% python3 -q
>>> import numpy as np
>>> np.set_printoptions(precision=2, suppress=True, linewidth=120)
>>> tidy = lambda a: np.round(a, 2) + 0
>>> feats = np.array([[0.5, 0.5, -0.3, -1.5, 1.1, -0.4],
...     [0.0, -0.5, 1.8, 0.6, 0.7, 0.5],
...     [0.6, 1.5, -1.6, 1.9, 0.1, -1.6]])
>>> print(feats)
[[ 0.5  0.5 -0.3 -1.5  1.1 -0.4]
 [ 0.  -0.5  1.8  0.6  0.7  0.5]
 [ 0.6  1.5 -1.6  1.9  0.1 -1.6]]
>>> r0 = np.array([1, 1, 1])
>>> print(tidy(np.convolve(feats[1], r0)))
[ 0.  -0.5  1.3  1.9  3.1  1.8  1.2  0.5]
>>> t3 = np.stack([feats, -3 * feats, feats[::-1]])
>>> print(tidy(np.einsum("bij,cij->bc", t3, t3)))
[[ 20.15 -60.45   3.45]
 [-60.45 181.35 -10.35]
 [  3.45 -10.35  20.15]]
>>> print(np.linalg.matrix_rank(t3.reshape(3, -1)))
2
>>> print(tidy(np.linalg.norm(t3, axis=(1, 2))))
[ 4.49 13.47  4.49]
>>> print(t3.shape)
(3, 3, 6)
>>> W1 = np.array([[2, 3], [3, 1], [3, 1], [0, 1], [2, 2], [0, 0]])
>>> beta = np.array([-2, 2])
>>> act = np.maximum(feats @ W1 + beta, 0)
>>> print(np.linalg.matrix_rank(act))
2
>>> print(tidy(act))
[[1.8 4.4]
 [3.3 5.3]
 [0.  5.8]]
>>> print(tidy((act > 0).mean(axis=0)))
[0.67 1.  ]
>>> cent = np.array([[3, -1, -3], [3, 2, 1]])
>>> print(W1 @ cent)
[[15  4 -3]
 [12 -1 -8]
 [12 -1 -8]
 [ 3  2  1]
 [12  2 -4]
 [ 0  0  0]]
>>> print(tidy(act @ cent))
[[18.6  7.  -1. ]
 [25.8  7.3 -4.6]
 [17.4 11.6  5.8]]
>>> print((act @ cent).round(6).argmax(axis=1))
[0 0 0]
>>> F = np.loadtxt("run15.csv", delimiter=",")
>>> print(F)
[[0. 1. 4. 2.]
 [0. 0. 1. 4.]
 [0. 0. 0. 2.]
 [0. 0. 0. 0.]]
>>> print(np.linalg.lstsq(F[:-1].T, F[-1])[2])
3
>>> print(np.abs(np.diag(np.linalg.qr(F)[1])) > 1e-9)
[False False False False]
>>> W1 = np.array([[-1, 2], [-3, -2], [1, 3], [2, 3]])
>>> beta = np.array([4, 2])
>>> act = np.maximum(F @ W1 + beta, 0)
>>> print(np.linalg.matrix_rank(act))
2
>>> cent = np.array([[-5, -4, -6], [6, 2, -7]])
>>> print(W1 @ cent)
[[ 17   8  -8]
 [  3   8  32]
 [ 13   2 -27]
 [  8  -2 -33]]
>>> m1 = np.array([[89, 91, 77, 17, -91, -45, -96, -49],
...     [91, 98, 70, 7, -98, -63, -105, -35],
...     [77, 70, 82, 33, -70, -9, -71, -69],
...     [17, 7, 33, 25, -7, 27, -4, -41],
...     [-91, -98, -70, -7, 98, 63, 105, 35],
...     [-45, -63, -9, 27, 63, 81, 72, -27],
...     [-96, -105, -71, -4, 105, 72, 113, 32],
...     [-49, -35, -69, -41, 35, -27, 32, 73]])
>>> print(tidy(np.trace(np.linalg.pinv(m1) @ m1)))
2.0
>>> print(np.linalg.lstsq(m1[:-1].T, m1[-1])[2])
2
>>> print(tidy(m1 @ np.linalg.pinv(m1) @ m1))
[[  89.   91.   77.   17.  -91.  -45.  -96.  -49.]
 [  91.   98.   70.    7.  -98.  -63. -105.  -35.]
 [  77.   70.   82.   33.  -70.   -9.  -71.  -69.]
 [  17.    7.   33.   25.   -7.   27.   -4.  -41.]
 [ -91.  -98.  -70.   -7.   98.   63.  105.   35.]
 [ -45.  -63.   -9.   27.   63.   81.   72.  -27.]
 [ -96. -105.  -71.   -4.  105.   72.  113.   32.]
 [ -49.  -35.  -69.  -41.   35.  -27.   32.   73.]]
>>> vals, vecs = np.linalg.eigh(m1)
>>> vec = np.array([2, 0, -3, -2, 1, 0, 2, 2])
>>> print((np.sign(vecs[:, -1].round(6)) == np.sign(vecs[0, -1].round(6))).astype(int))
[1 1 1 1 0 0 0 0]
>>> print(tidy(vecs * np.maximum(vals, 0) @ vecs.T))
[[  89.   91.   77.   17.  -91.  -45.  -96.  -49.]
 [  91.   98.   70.    7.  -98.  -63. -105.  -35.]
 [  77.   70.   82.   33.  -70.   -9.  -71.  -69.]
 [  17.    7.   33.   25.   -7.   27.   -4.  -41.]
 [ -91.  -98.  -70.   -7.   98.   63.  105.   35.]
 [ -45.  -63.   -9.   27.   63.   81.   72.  -27.]
 [ -96. -105.  -71.   -4.  105.   72.  113.   32.]
 [ -49.  -35.  -69.  -41.   35.  -27.   32.   73.]]
>>> print(tidy(vecs * np.abs(vals) @ vecs.T))
[[  89.   91.   77.   17.  -91.  -45.  -96.  -49.]
 [  91.   98.   70.    7.  -98.  -63. -105.  -35.]
 [  77.   70.   82.   33.  -70.   -9.  -71.  -69.]
 [  17.    7.   33.   25.   -7.   27.   -4.  -41.]
 [ -91.  -98.  -70.   -7.   98.   63.  105.   35.]
 [ -45.  -63.   -9.   27.   63.   81.   72.  -27.]
 [ -96. -105.  -71.   -4.  105.   72.  113.   32.]
 [ -49.  -35.  -69.  -41.   35.  -27.   32.   73.]]
>>> print(tidy(np.linalg.eigvalsh(m1[1:, 1:])))
[  0.     0.     0.     0.     0.   155.93 414.07]
>>> print(np.linalg.norm(feats, axis=1).argmax())
2
>>> print(tidy(np.linalg.norm(feats, axis=0)))
[0.78 1.66 2.43 2.49 1.31 1.72]
>>> print(tidy(np.linalg.norm(feats) ** 2 / np.linalg.norm(feats, 2) ** 2))
1.59
